$ python -q
>>> import numpy as np
>>> np.set_printoptions(precision=1, suppress=True, linewidth=140, floatmode="fixed")
>>> A = np.loadtxt("dump.csv", delimiter=",")
>>> A.round(1) + 0
array([[ 0.4,  0.1,  0.4, -0.3],
       [ 0.1,  0.0,  0.1,  0.0],
       [ 0.4,  0.1,  0.4, -0.3],
       [-0.3,  0.0, -0.3,  0.2]])
>>> x0 = np.array([-6, 7, 3, 7])
>>> np.round(np.eye(4) - A, 1) + 0
array([[ 0.6, -0.1, -0.4,  0.3],
       [-0.1,  1.0, -0.1,  0.0],
       [-0.4, -0.1,  0.6,  0.3],
       [ 0.3,  0.0,  0.3,  0.8]])
>>> round(float((x0 - A @ x0) @ (A @ x0)), 1)
-0.0
>>> rng = np.random.default_rng(71030)
>>> data = rng.normal(size=(15, 4))
>>> data = 3 * data / np.linalg.norm(data, axis=1, keepdims=True)
>>> data.round(1) + 0
array([[ 2.1, -0.1,  1.5,  1.5],
       [ 1.4,  0.7, -2.4,  0.9],
       [ 2.7, -0.2, -0.1, -1.3],
       [ 2.1, -1.4, -1.6,  0.5],
       [-1.6,  0.8,  2.3, -0.6],
       [-2.0, -1.2, -0.9,  1.6],
       [ 1.6,  0.1,  2.3, -1.0],
       [-2.8, -1.0,  0.0, -0.4],
       [-1.0,  0.4,  0.6, -2.8],
       [ 1.0, -2.6,  1.0,  0.5],
       [ 1.1,  2.3, -0.9, -1.2],
       [-2.3,  1.4,  0.0, -1.3],
       [ 2.9, -0.6,  0.5,  0.2],
       [-0.7,  1.3,  2.5, -0.9],
       [ 2.2,  1.8,  0.8,  0.3]])
>>> W2 = data[[3, 5]].astype(float)
>>> for _ in range(6):
...     labels = np.linalg.norm(data[:, None] - W2, axis=-1).argmin(axis=1)
...     W2 = np.array([data[labels == j].mean(axis=0) for j in range(2)])
... 
>>> labels
array([0, 0, 0, 0, 1, 1, 0, 1, 1, 0, 0, 1, 0, 1, 0])
>>> np.abs(W2[1] - W2[0]).argmax()
np.int64(0)
>>> np.bincount(labels)
array([9, 6])
>>> W2.round(1) + 0
array([[ 1.9,  0.0,  0.1,  0.0],
       [-1.7,  0.3,  0.7, -0.7]])
>>> W2[1] - W2[0]
array([-3.6,  0.3,  0.6, -0.8])
>>> f = np.array([3, 3])
>>> np.array([np.convolve(row, f, "same") for row in W2])
array([[ 5.7,  5.7,  0.5,  0.5],
       [-5.2, -4.3,  3.1,  0.1]])
>>> np.convolve(W2[1], f)
array([-5.2, -4.3,  3.1,  0.1, -2.1])
>>> np.round(np.cross(W2[1, :3], W2[0, :3]), 1) + 0
array([ 0.0,  1.6, -0.6])
>>> labels = data[:, 3] > np.median(data[:, 3])
>>> f = data[labels].mean(axis=0) - data[~labels].mean(axis=0)
>>> ((data - data.mean(axis=0)) @ f > 0).astype(int)
array([1, 1, 1, 1, 0, 1, 0, 0, 0, 1, 0, 0, 1, 0, 1])
>>> np.argsort(-np.abs(f).round(6), kind="stable")
array([3, 0, 1, 2])
>>> labels.astype(int)
array([1, 1, 0, 1, 0, 1, 0, 0, 0, 1, 0, 0, 1, 0, 1])
>>> f
array([ 1.7, -1.1, -1.0,  1.9])
>>> Xc = data - data.mean(axis=0)
>>> evecs = np.linalg.svd(Xc)[2][:3]
>>> A2 = Xc - Xc @ evecs.T @ evecs
>>> np.round(np.cov(Xc @ evecs.T, rowvar=False), 1) + 0
array([[4.0, 0.0, 0.0],
       [0.0, 2.5, 0.0],
       [0.0, 0.0, 1.8]])
>>> A2.std(axis=0)
array([0.1, 0.4, 0.2, 0.7])
>>> round(np.linalg.norm(A2) / np.linalg.norm(Xc), 1)
np.float64(0.3)
>>> proj = data @ np.linalg.solve(data.T @ data, data.T)
>>> np.trace(proj)
np.float64(4.0)
>>> np.round(np.linalg.eigvalsh(proj), 1) + 0
array([0.0, 0.0, 0.0, 0.0, 0.0, 0.0, 0.0, 0.0, 0.0, 0.0, 0.0, 1.0, 1.0, 1.0, 1.0])
>>> np.round(proj @ data[:, 2], 1) + 0
array([ 1.5, -2.4, -0.1, -1.6,  2.3, -0.9,  2.3,  0.0,  0.6,  1.0, -0.9,  0.0,  0.5,  2.5,  0.8])
>>> K = np.array([[1, 0, 0, 0, 0],
...     [0, 1, 0, 0, 0],
...     [1, 4, 1, 0, 0],
...     [2, 3, 3, 1, 0],
...     [1, 3, 3, 5, 1]])
>>> proj = np.triu(np.array([[0, 1, 7, 6, 3],
...     [3, 2, 1, 9, 3],
...     [5, 1, 0, 2, 7],
...     [2, 3, 5, 7, 9],
...     [9, 9, 4, 6, 7]]), 1) + np.eye(5)
>>> A2 = proj @ K @ np.linalg.inv(proj)
>>> np.trace(A2), np.trace(K)
(np.float64(5.0), np.int64(5))
>>> np.poly(A2)
array([  1.0,  -5.0,  10.0, -10.0,   5.0,  -1.0])
>>> np.linalg.matrix_rank(A2)
np.int64(5)
>>> m1 = np.eye(3, dtype=int)[rng.permutation(3)]
>>> m1
array([[0, 0, 1],
       [1, 0, 0],
       [0, 1, 0]])
>>> A2 = m1 / np.linalg.norm(m1, axis=1, keepdims=True)
>>> gram = A2 @ A2.T
>>> (np.abs(gram) > 0.9).astype(int)
array([[1, 0, 0],
       [0, 1, 0],
       [0, 0, 1]])
>>> np.linalg.norm(A2, axis=1)
array([1.0, 1.0, 1.0])
>>> x0 = np.array([3, 1, 1])
>>> [p for p in range(1, 25) if np.allclose(np.linalg.matrix_power(m1, p), np.eye(3))]
[3, 6, 9, 12, 15, 18, 21, 24]
>>> round(float(np.linalg.det(m1)), 1)
1.0
>>> np.linalg.norm(m1, axis=1).argmax()
np.int64(0)
>>> np.round(np.linalg.norm(m1) ** 2 / np.linalg.norm(m1, 2) ** 2, 1)
np.float64(3.0)
>>> np.linalg.norm(m1, axis=0)
array([1.0, 1.0, 1.0])
>>> X = np.load("data.npy")
>>> X
array([[-1,  3,  3,  0, -3],
       [ 1,  3, -3,  2,  1],
       [-3, -1,  1, -1,  0],
       [-3, -2, -2,  0,  0],
       [-3,  3,  3, -3,  3]])
>>> labels = rng.permutation(5)
>>> A2 = X[:, labels] * rng.choice([-1, 1], 5)
>>> A2
array([[ 1,  3,  0, -3,  3],
       [-1, -1, -2,  3,  3],
       [ 3,  0,  1, -1, -1],
       [ 3,  0,  0,  2, -2],
       [ 3, -3,  3, -3,  3]])
>>> Uu, _, vt = np.linalg.svd(X.T @ A2)
>>> labels
array([0, 4, 3, 2, 1])
>>> Uu, sig, vt = np.linalg.svd(X)
>>> np.argmax(sig[:-1] / (sig[1:] + 1e-6)) + 1
np.int64(4)
>>> A2 = Uu[:, :4] @ np.diag(sig[:4]) @ vt[:4]
>>> np.round(np.linalg.norm(X - A2) / np.linalg.norm(X), 1)
np.float64(0.0)
>>> A2.round(1) + 0
array([[-1.0,  3.0,  3.0,  0.0, -3.0],
       [ 1.0,  3.0, -3.0,  1.9,  1.0],
       [-3.0, -1.0,  0.9, -1.2, -0.1],
       [-3.0, -2.0, -1.9,  0.1,  0.0],
       [-3.0,  3.0,  3.0, -3.0,  3.0]])
>>> round(np.linalg.norm(X - A2, 2), 1), round(float(sig[4]), 1)
(np.float64(0.3), 0.3)
>>> A2 = np.linalg.inv(X)
>>> np.allclose(A2, X.T)
False
>>> np.round(np.linalg.inv(A2), 1) + 0
array([[-1.0,  3.0,  3.0,  0.0, -3.0],
       [ 1.0,  3.0, -3.0,  2.0,  1.0],
       [-3.0, -1.0,  1.0, -1.0,  0.0],
       [-3.0, -2.0, -2.0,  0.0,  0.0],
       [-3.0,  3.0,  3.0, -3.0,  3.0]])
>>> np.round(np.linalg.det(X) * A2, 1) + 0
array([[   0.0,   36.0,  108.0,  -18.0,  -12.0],
       [ -33.0,   -3.0,   90.0,  -48.0,  -32.0],
       [  33.0,  -51.0, -252.0,  174.0,   50.0],
       [  66.0, -156.0, -468.0,  276.0,  118.0],
       [  66.0,  -66.0, -198.0,  132.0,   22.0]])
>>> np.round(X @ A2, 1) + 0
array([[1.0, 0.0, 0.0, 0.0, 0.0],
       [0.0, 1.0, 0.0, 0.0, 0.0],
       [0.0, 0.0, 1.0, 0.0, 0.0],
       [0.0, 0.0, 0.0, 1.0, 0.0],
       [0.0, 0.0, 0.0, 0.0, 1.0]])
>>> round(np.linalg.det(X) * np.linalg.det(A2), 1)
np.float64(1.0)
>>> A2.round(1) + 0
array([[ 0.0, -0.2, -0.5,  0.1,  0.1],
       [ 0.2,  0.0, -0.5,  0.2,  0.2],
       [-0.2,  0.3,  1.3, -0.9, -0.3],
       [-0.3,  0.8,  2.4, -1.4, -0.6],
       [-0.3,  0.3,  1.0, -0.7, -0.1]])
>>> (np.abs(A2) > 1e-9).astype(int)
array([[0, 1, 1, 1, 1],
       [1, 1, 1, 1, 1],
       [1, 1, 1, 1, 1],
       [1, 1, 1, 1, 1],
       [1, 1, 1, 1, 1]])
>>> T = np.stack([X, 5 * X, X[::-1]])
>>> (T @ X.T).shape
(3, 5, 5)
>>> T.sum(axis=0)
array([[ -9,  21,  21,  -3, -15],
       [  3,  16, -20,  12,   6],
       [-21,  -7,   7,  -7,   0],
       [-17,  -9, -15,   2,   1],
       [-19,  21,  21, -18,  15]])
>>> np.linalg.det(T)
array([   -198.0, -618750.0,    -198.0])
>>> J = np.load("case13.npy")
>>> J
array([[-4,  1, -4,  1, -4,  1],
       [ 2,  3,  2,  3,  2,  3],
       [-1,  0, -1,  0, -1,  0],
       [-4,  1, -4,  1, -4,  1],
       [ 2,  3,  2,  3,  2,  3],
       [-1,  0, -1,  0, -1,  0]])
>>> [round(float(x), 1) for x in np.linalg.svd(A, compute_uv=False)[:3]]
[1.0, 0.0, 0.0]
>>> np.linalg.cond(J) > 100
np.True_
>>> Uu, sig, vt = np.linalg.svd(J)
>>> sig.round(1) + 0
array([11.3,  7.6,  0.0,  0.0,  0.0,  0.0])
>>> np.argmax(sig[:-1] / (sig[1:] + 1e-6)) + 1
np.int64(2)
>>> A2 = Uu[:, :2] @ np.diag(sig[:2]) @ vt[:2]
>>> np.round(np.linalg.norm(J - A2) / np.linalg.norm(J), 1)
np.float64(0.0)
>>> A2.round(1) + 0
array([[-4.0,  1.0, -4.0,  1.0, -4.0,  1.0],
       [ 2.0,  3.0,  2.0,  3.0,  2.0,  3.0],
       [-1.0,  0.0, -1.0,  0.0, -1.0,  0.0],
       [-4.0,  1.0, -4.0,  1.0, -4.0,  1.0],
       [ 2.0,  3.0,  2.0,  3.0,  2.0,  3.0],
       [-1.0,  0.0, -1.0,  0.0, -1.0,  0.0]])
>>> np.round(np.linalg.norm(J - A2, 2), 1), round(float(sig[2]), 1)
(np.float64(0.0), 0.0)
>>> np.linalg.matrix_rank(J, rtol=0.05)
np.int64(2)
>>> assert J == J.T
Traceback (most recent call last):
  File "<python-input-93>", line 1, in <module>
    assert J == J.T
           ^^^^^^^^
ValueError: The truth value of an array with more than one element is ambiguous. Use a.any() or a.all()
>>> round(float(np.abs(np.linalg.eigvals(J)).max()), 1)
1.0
>>> np.linalg.matrix_power(J, 4)
array([[  9, -12,   9, -12,   9, -12],
       [-15,  20, -15,  20, -15,  20],
       [  3,  -4,   3,  -4,   3,  -4],
       [  9, -12,   9, -12,   9, -12],
       [-15,  20, -15,  20, -15,  20],
       [  3,  -4,   3,  -4,   3,  -4]])
>>> (J + J.T) / 2
array([[-4.0,  1.5, -2.5, -1.5, -1.0,  0.0],
       [ 1.5,  3.0,  1.0,  2.0,  2.5,  1.5],
       [-2.5,  1.0, -1.0, -2.0,  0.5, -0.5],
       [-1.5,  2.0, -2.0,  1.0, -0.5,  0.5],
       [-1.0,  2.5,  0.5, -0.5,  2.0,  1.0],
       [ 0.0,  1.5, -0.5,  0.5,  1.0,  0.0]])
>>> J @ J
array([[  9, -12,   9, -12,   9, -12],
       [-15,  20, -15,  20, -15,  20],
       [  3,  -4,   3,  -4,   3,  -4],
       [  9, -12,   9, -12,   9, -12],
       [-15,  20, -15,  20, -15,  20],
       [  3,  -4,   3,  -4,   3,  -4]])
>>> (J - J.T) / 2
array([[ 0.0, -0.5, -1.5,  2.5, -3.0,  1.0],
       [ 0.5,  0.0,  1.0,  1.0, -0.5,  1.5],
       [ 1.5, -1.0,  0.0,  2.0, -1.5,  0.5],
       [-2.5, -1.0, -2.0,  0.0, -3.5,  0.5],
       [ 3.0,  0.5,  1.5,  3.5,  0.0,  2.0],
       [-1.0, -1.5, -0.5, -0.5, -2.0,  0.0]])
>>> np.allclose(J, J.T)
False
>>> mat = np.load("x.npy")
>>> mat
array([[ 0.3,  1.3,  1.0, -0.1,  1.5],
       [-0.2,  1.7,  1.4,  0.2,  1.4],
       [-0.4,  0.6, -0.1, -0.1,  0.3],
       [ 0.1, -1.0, -0.7,  0.0, -1.1],
       [-0.5,  1.1,  1.2,  0.0,  1.4],
       [-0.4, -2.1, -2.3,  0.2, -1.5],
       [-0.2, -1.1, -1.5,  0.0, -1.1],
       [ 0.2,  0.3,  0.5, -0.4,  0.6],
       [ 0.0,  0.1,  0.6, -0.1,  0.3],
       [ 0.3, -0.5, -0.4,  0.1, -0.5]])
>>> mat @ mat
Traceback (most recent call last):
  File "<python-input-102>", line 1, in <module>
    mat @ mat
    ~~~~^~~~~
ValueError: matmul: Input operand 1 has a mismatch in its core dimension 0, with gufunc signature (n?,k),(k,m?)->(n?,m?) (size 10 is different from 5)
>>> gram = mat.T @ mat
>>> np.linalg.eigvalsh(gram)[::-1]
array([36.8,  1.3,  0.5,  0.4,  0.2])
>>> gram.round(1) + 0
array([[ 0.9,  0.1,  0.6, -0.2,  0.0],
       [ 0.1, 13.1, 12.5, -0.5, 12.0],
       [ 0.6, 12.5, 13.2, -0.6, 11.7],
       [-0.2, -0.5, -0.6,  0.3, -0.5],
       [ 0.0, 12.0, 11.7, -0.5, 11.6]])
>>> np.allclose(gram, gram.T)
True
>>> np.linalg.matrix_rank(gram)
np.int64(5)
>>> (mat @ mat.T).shape
(10, 10)
>>> labels = mat[:, 2] > np.median(mat[:, 2])
>>> f = mat[labels].mean(axis=0) - mat[~labels].mean(axis=0)
>>> np.argsort(-np.abs(f).round(6), kind="stable")
array([2, 4, 1, 3, 0])
>>> labels.astype(int)
array([1, 1, 0, 0, 1, 0, 0, 1, 1, 0])
>>> x0 = np.array([-3, -2, -1, -2, 1])
>>> rhs = mat @ x0
>>> rhs
array([-2.8, -3.2,  0.6,  1.3, -0.5,  5.8,  3.2, -0.3, -0.3, -0.2])
>>> np.linalg.lstsq(mat, rhs)[0]
array([-3.0, -2.0, -1.0, -2.0,  1.0])
>>> rhs = rhs + 0.1 * rng.normal(size=10)
>>> rhs
array([-2.8, -3.2,  0.5,  1.4, -0.5,  5.7,  3.1, -0.4, -0.4, -0.1])
>>> c, *_ = np.linalg.lstsq(mat, rhs)
>>> [round(float(np.linalg.norm(np.linalg.solve(mat.T @ mat + lam * np.eye(5), mat.T @ rhs))), 2) for lam in (0, 1, 10, 100)]
[4.06, 1.9, 0.98, 0.32]
>>> round(float(np.linalg.norm(rhs - mat @ c)), 1)
0.1
>>> np.round(mat.T @ (rhs - mat @ c), 1) + 0
array([0.0, 0.0, 0.0, 0.0, 0.0])
>>> c.round()
array([-3.0, -2.0, -1.0, -2.0,  1.0])
>>> W2 = mat[[0, 4]].astype(float)
>>> for _ in range(6):
...     labels = np.linalg.norm(mat[:, None] - W2, axis=-1).argmin(axis=1)
...     W2 = np.array([mat[labels == j].mean(axis=0) for j in range(2)])
... 
>>> labels
array([0, 0, 0, 1, 0, 1, 1, 0, 0, 1])
>>> np.bincount(labels)
array([6, 4])
>>> W2.round(1) + 0
array([[-0.1,  0.8,  0.8, -0.1,  0.9],
       [ 0.0, -1.2, -1.2,  0.1, -1.0]])
